In [1]: import numpy as np

In [2]: import numpy.linalg as la

In [3]: np.set_printoptions(suppress=True, linewidth=140)

In [4]: rnd = lambda a: np.round(a, 2) + 0

In [5]: E = np.load("test5.npy")

In [6]: E
Out[6]: 
array([[0, 1],
       [1, 0]])

In [7]: np.einsum("ii->", E)
Out[7]: np.int64(0)

In [8]: np.einsum("ij,ji->", E, E)
Out[8]: np.int64(2)

In [9]: rnd(la.det(E[::-1]))
Out[9]: np.float64(1.0)

In [10]: np.kron(np.eye(2, dtype=int), E)
Out[10]: 
array([[0, 1, 0, 0],
       [1, 0, 0, 0],
       [0, 0, 0, 1],
       [0, 0, 1, 0]])

In [11]: rnd(la.det(2 * E)), rnd(la.det(E))
Out[11]: (np.float64(-4.0), np.float64(-1.0))

In [12]: vec = np.array([1, 0])

In [13]: E @ vec
Out[13]: array([0, 1])

In [14]: E @ np.ones(2)
Out[14]: array([1., 1.])

In [15]: E @ (2 * vec)
Out[15]: array([0, 2])

In [16]: (E * vec).sum(axis=1)
Out[16]: array([0, 1])

In [17]: la.norm(E @ vec) <= la.norm(E, 2) * la.norm(vec) + 1e-9
Out[17]: np.True_

In [18]: A2 = np.array([[2, 2], [1, 0], [0, 0]])

In [19]: X = np.tile(A2, (2, 3))

In [20]: X
Out[20]: 
array([[2, 2, 2, 2, 2, 2],
       [1, 0, 1, 0, 1, 0],
       [0, 0, 0, 0, 0, 0],
       [2, 2, 2, 2, 2, 2],
       [1, 0, 1, 0, 1, 0],
       [0, 0, 0, 0, 0, 0]])

In [21]: la.matrix_rank(X, rtol=0.1)
Out[21]: np.int64(2)

In [22]: rnd(la.norm(X, 2) / la.norm(X))
Out[22]: np.float64(0.97)

In [23]: print([round(float(x), 2) for x in la.svd(X, compute_uv=False)[:3]])
[7.15, 1.68, 0.0]

In [24]: U, sig, vt = la.svd(X)

In [25]: rnd(sig)
Out[25]: array([7.15, 1.68, 0.  , 0.  , 0.  , 0.  ])

In [26]: np.argmax(sig[:-1] / (sig[1:] + 1e-6)) + 1
Out[26]: np.int64(2)

In [27]: A2 = U[:, :2] @ np.diag(sig[:2]) @ vt[:2]

In [28]: print(la.matrix_rank(A2))
2

In [29]: rnd(A2)
Out[29]: 
array([[2., 2., 2., 2., 2., 2.],
       [1., 0., 1., 0., 1., 0.],
       [0., 0., 0., 0., 0., 0.],
       [2., 2., 2., 2., 2., 2.],
       [1., 0., 1., 0., 1., 0.],
       [0., 0., 0., 0., 0., 0.]])

In [30]: print(rnd(la.norm(X - A2, 2)), rnd(sig[2]))
0.0 0.0

In [31]: O = E.astype(float).copy()

In [32]: for j in range(2):
    ...:     O[:, j] -= O[:, :j] @ (O[:, :j].T @ O[:, j])
    ...:     O[:, j] /= la.norm(O[:, j])
    ...: 

In [33]: O.T @ O
Out[33]: 
array([[1., 0.],
       [0., 1.]])

In [34]: O.T @ E
Out[34]: 
array([[1., 0.],
       [0., 1.]])

In [35]: O
Out[35]: 
array([[0., 1.],
       [1., 0.]])

In [36]: def softmax(z):
    ...:     e = np.exp(z - z.max(axis=-1, keepdims=True))
    ...:     return e / e.sum(axis=-1, keepdims=True)
    ...: 

In [37]: rnd(softmax(X).sum(axis=1))
Out[37]: array([1., 1., 1., 1., 1., 1.])

In [38]: rnd(softmax(10 * X[4]))
Out[38]: array([0.33, 0.  , 0.33, 0.  , 0.33, 0.  ])

In [39]: scores = X @ X.T / np.sqrt(6)

In [40]: softmax(scores).round(6).argmax(axis=1)
Out[40]: array([0, 0, 0, 0, 0, 0])

In [41]: rnd(softmax(scores)[4] @ X)
Out[41]: array([1.66, 1.45, 1.66, 1.45, 1.66, 1.45])

In [42]: rng = np.random.default_rng(5504)

In [43]: A2 = X + rng.integers(-2, 3, (6, 2)) @ rng.integers(-2, 3, (2, 6))

In [44]: print(A2)
[[ 0  1  2  0  1  4]
 [ 3  1  1  2  2 -2]
 [ 0  4 -4  2  0  2]
 [ 6  4  2  6  4 -2]
 [ 3  3 -1  3  2 -1]
 [ 2 -3  4  0  1 -4]]

In [45]: A2 - X
Out[45]: 
array([[-2, -1,  0, -2, -1,  2],
       [ 2,  1,  0,  2,  1, -2],
       [ 0,  4, -4,  2,  0,  2],
       [ 4,  2,  0,  4,  2, -4],
       [ 2,  3, -2,  3,  1, -1],
       [ 2, -3,  4,  0,  1, -4]])

In [46]: np.abs(A2 - X).sum(axis=1)
Out[46]: array([ 8,  8, 12, 16, 12, 14])

In [47]: rnd(la.svd(A2 - X, compute_uv=False))
Out[47]: array([10.54,  9.33,  0.  ,  0.  ,  0.  ,  0.  ])
